$ python -q
>>> import numpy as np
>>> from numpy import linalg as LA
>>> np.set_printoptions(suppress=True, linewidth=160)
>>> W0 = np.load("run18.npy")
>>> print(W0)
[[1 0 0]
 [0 1 0]
 [1 2 1]]
>>> # triangular
>>> rng = np.random.default_rng(11206)
>>> lab = rng.permutation(3)
>>> print(lab)
[1 0 2]
>>> B = W0[lab][:, lab]
>>> print(B)
[[1 0 0]
 [0 1 0]
 [2 1 1]]
>>> print(np.round(np.sort(np.abs(LA.eigvals(B))), 3))
[1. 1. 1.]
>>> print(round(float(LA.det(B)), 3), round(LA.det(W0[lab]), 3))
1.0 -1.0
>>> E = np.load("sample10.npy")
>>> print(E.round(3))
[[0.084 0.196 0.196]
 [0.196 0.458 0.458]
 [0.196 0.458 0.458]]
>>> # rows 1 and 2 are equal
>>> lab = rng.permutation(3)
>>> print(lab)
[0 1 2]
>>> B = E[lab][:, lab]
>>> print(np.round(np.diag(B), 3))
[0.084 0.458 0.458]
>>> print(np.allclose(B, E))
True
>>> print(np.round(np.sort(np.abs(LA.eigvals(B))), 3) + 0)
[0. 0. 1.]
>>> print(np.trace(B))
1.0
>>> print(round(LA.det(B), 3), round(float(LA.det(E[lab])), 3))
0.0 0.0
>>> arr = np.load("a.npy")
>>> print(arr)
[[-0.426  0.056 -2.969]
 [-1.653  1.748  1.792]
 [ 2.954  0.115 -0.512]
 [-2.557 -0.019  1.57 ]
 [ 2.143 -0.884  1.905]
 [-1.914 -2.305  0.151]
 [ 1.202  2.603  0.883]
 [ 2.332 -1.698  0.823]
 [-1.69  -1.523 -1.956]
 [-1.505 -2.325  1.153]
 [ 0.141 -2.938 -0.592]
 [ 1.17   2.183  1.693]
 [-1.343  2.429  1.138]
 [-1.925  1.91   1.283]
 [ 1.378  2.47  -0.999]
 [-1.355 -0.802  2.554]]
>>> cov = np.cov(arr, rowvar=False)
>>> print(round(np.corrcoef(arr[:, 0], arr[:, 2])[0, 1], 3))
-0.105
>>> print(cov.round(3))
[[ 3.233  0.341 -0.287]
 [ 0.341  3.745  0.512]
 [-0.287  0.512  2.319]]
>>> print(np.round(LA.eigvalsh(cov)[::-1], 3))
[3.992 3.272 2.032]
>>> print(np.round(np.median(arr, axis=0), 3))
[-0.884  0.019  1.01 ]
>>> print(np.argsort(-arr.std(axis=0).round(6), kind="stable"))
[1 0 2]
>>> F = np.loadtxt("block5.csv", delimiter=",")
>>> print(F)
[[0. 1. 1.]
 [1. 0. 1.]
 [1. 1. 0.]]
>>> # symmetric, so the eigenvalues are real
>>> w, evecs = LA.eig(F)
>>> print(np.round(np.sort(LA.eigvals(F.T)), 3))
[-1. -1.  2.]
>>> print(np.round(np.sort(LA.eigvals(F @ F)), 3))
[1. 1. 4.]
>>> print(np.round(F @ evecs[:, 0] - w[0] * evecs[:, 0], 3) + 0)
[0. 0. 0.]
>>> print(np.round(np.sort(LA.eigvals(LA.inv(F))), 3))
[-1.  -1.   0.5]
>>> A = np.array([[2.0, 4.0, 0.0], [4.0, 5.0, 4.0], [0.0, 4.0, 7.0]])
>>> print(A)
[[2. 4. 0.]
 [4. 5. 4.]
 [0. 4. 7.]]
>>> w, evecs = LA.eigvalsh(A)
Traceback (most recent call last):
  File "<python-input-42>", line 1, in <module>
    w, evecs = LA.eigvalsh(A)
    ^^^^^^^^
ValueError: too many values to unpack (expected 2)
>>> w, evecs = LA.eigh(A)
>>> print(w.sum(), np.trace(A))
14.0 14.0
>>> print(np.round(LA.svd(A, compute_uv=False), 3))
[10.9    4.582  1.482]
>>> print(round(float(LA.norm(A, 2)), 3))
10.9
>>> print(round(float(LA.eigvalsh(A).min()), 3))
-1.482
>>> print([round(float(LA.det(A[:i, :i])), 2) + 0 for i in range(1, 4)])
[2.0, -6.0, -74.0]
>>> M = np.array([[0.9, 0.5, 1.4, 2.4],
...     [1.7, 0.3, -0.4, -0.5],
...     [-1.2, -0.4, -2.4, 0.5],
...     [0.6, 0.8, -0.3, 0.4],
...     [0.5, -2.8, -0.7, 1.1]])
>>> print(M)
[[ 0.9  0.5  1.4  2.4]
 [ 1.7  0.3 -0.4 -0.5]
 [-1.2 -0.4 -2.4  0.5]
 [ 0.6  0.8 -0.3  0.4]
 [ 0.5 -2.8 -0.7  1.1]]
>>> B = np.c_[M[:, :2] @ np.array([[0, 4], [4, 4]]), np.array([-6, 5, 3, 4, 9])]
>>> print(B)
[[  2.    5.6  -6. ]
 [  1.2   8.    5. ]
 [ -1.6  -6.4   3. ]
 [  3.2   5.6   4. ]
 [-11.2  -9.2   9. ]]
>>> print(np.round(LA.norm(LA.qr(M)[0].T @ B, axis=0) ** 2 / ((B ** 2).sum(axis=0) + 1e-12), 3))
[1.   1.   0.91]
>>> print(np.round(LA.lstsq(M, B[:, 0])[0], 3) + 0)
[0. 4. 0. 0.]
>>> t3 = np.stack([B, 5 * B, B[::-1]])
>>> print(LA.matrix_rank(t3.reshape(3, -1)))
2
>>> print(np.round(np.einsum("bij,cij->bc", t3, t3), 3))
[[  563.    2815.     -66.04]
 [ 2815.   14075.    -330.2 ]
 [  -66.04  -330.2    563.  ]]
>>> print(np.round(t3.sum(axis=0), 3))
[[  0.8  24.4 -27. ]
 [ 10.4  53.6  34. ]
 [-11.2 -44.8  21. ]
 [ 20.4  41.6  29. ]
 [-65.2 -49.6  48. ]]
>>> print(LA.matrix_rank(t3))
[3 3 3]
>>> vec = np.array([0, 2, -4, -3])
>>> rhs = M @ vec
>>> print(np.round(LA.pinv(M) @ M, 3) + 0)
[[1. 0. 0. 0.]
 [0. 1. 0. 0.]
 [0. 0. 1. 0.]
 [0. 0. 0. 1.]]
>>> print(np.round(LA.lstsq(M, rhs)[0], 3) + 0)
[ 0.  2. -4. -3.]
>>> rhs = rhs + 0.02 * rng.normal(size=5)
>>> print(rhs.round(3))
[-11.779   3.728   7.281   1.613  -6.103]
>>> beta, *_ = LA.lstsq(M, rhs)
>>> print(beta.round())
[ 0.  2. -4. -3.]
>>> print(beta.round(3))
[ 0.016  2.005 -4.    -2.998]
>>> X = np.abs(np.array([[-3, 3, -1], [-1, -2, -1], [1, 3, 3]])) + np.eye(3)
>>> X = X / X.sum(axis=1, keepdims=True)
>>> print(X)
[[0.5   0.375 0.125]
 [0.2   0.6   0.2  ]
 [0.125 0.375 0.5  ]]
>>> print(np.round(np.sort(np.abs(LA.eigvals(X)))[::-1], 3))
[1.    0.375 0.225]
>>> print(np.round(LA.matrix_power(X, 100), 3))
[[0.258 0.484 0.258]
 [0.258 0.484 0.258]
 [0.258 0.484 0.258]]
>>> print(X @ np.ones(3))
[1. 1. 1.]
>>> p = np.eye(3)[1]
>>> for _ in range(7):
...     p = p @ X
...     print(p.round(3))
... 
[0.2 0.6 0.2]
[0.245 0.51  0.245]
[0.255 0.49  0.255]
[0.257 0.485 0.257]
[0.258 0.484 0.258]
[0.258 0.484 0.258]
[0.258 0.484 0.258]
>>> B = np.array([[7, -3], [3, 1], [7, 2]])
>>> print(np.round(np.einsum("ij,ij->i", X, X), 3))
[0.406 0.44  0.406]
>>> print(LA.matrix_rank(np.vstack([X, B.T])))
3
>>> print(np.einsum("ij->j", X))
[0.825 1.35  0.825]
>>> print(np.vstack([X, B.T]).shape)
(5, 3)
>>> print(np.round(np.einsum("ik,kj->ij", X, B), 3))
[[ 5.5   -0.875]
 [ 4.6    0.4  ]
 [ 5.5    1.   ]]
>>> proj = np.triu(np.array([[-4, 5, 1], [-1, -2, 5], [5, -5, 2]]), 1) + np.eye(3)
>>> B = proj @ X @ LA.inv(proj)
>>> print(np.trace(B), np.trace(X))
1.6 1.6
>>> print(np.round(np.poly(B), 3))
[ 1.    -1.6    0.684 -0.084]
>>> print(round(LA.det(B), 3))
0.084
>>> Q, r_ = LA.qr(X)
>>> print(np.round(Q @ r_, 3))
[[0.5   0.375 0.125]
 [0.2   0.6   0.2  ]
 [0.125 0.375 0.5  ]]
>>> print(Q.round(3) + 0)
[[-0.904  0.427  0.   ]
 [-0.362 -0.767 -0.53 ]
 [-0.226 -0.479  0.848]]
>>> print(r_.round(3))
[[-0.553 -0.641 -0.298]
 [ 0.    -0.48  -0.34 ]
 [ 0.     0.     0.318]]
>>> vec = np.array([4, -3, -3])
>>> rhs = A @ vec
>>> print(rhs)
[ -4. -11. -33.]
>>> print(np.round(LA.solve(A, rhs + A[:, 2]), 3))
[ 4. -3. -2.]
>>> print(np.round(LA.solve(A, A[:, 0]), 3))
[ 1.  0. -0.]
>>> data = np.load("mat.npy")
>>> print(data.round(3))
[[-0.065  0.138 -0.697  0.149  0.685]
 [ 0.519 -0.508  0.109 -0.561  0.383]
 [ 0.713  0.148 -0.482  0.107 -0.475]
 [ 0.389  0.717  0.458  0.038  0.35 ]
 [ 0.259 -0.432  0.246  0.807  0.187]]
>>> # orthonormal columns
>>> vec = np.array([-2, 3, -1, -1, -1])
>>> h = np.maximum(data @ vec, 0)
>>> print(np.round(data.T @ h, 3))
[ 0.179  0.434 -0.041  0.08   0.463]
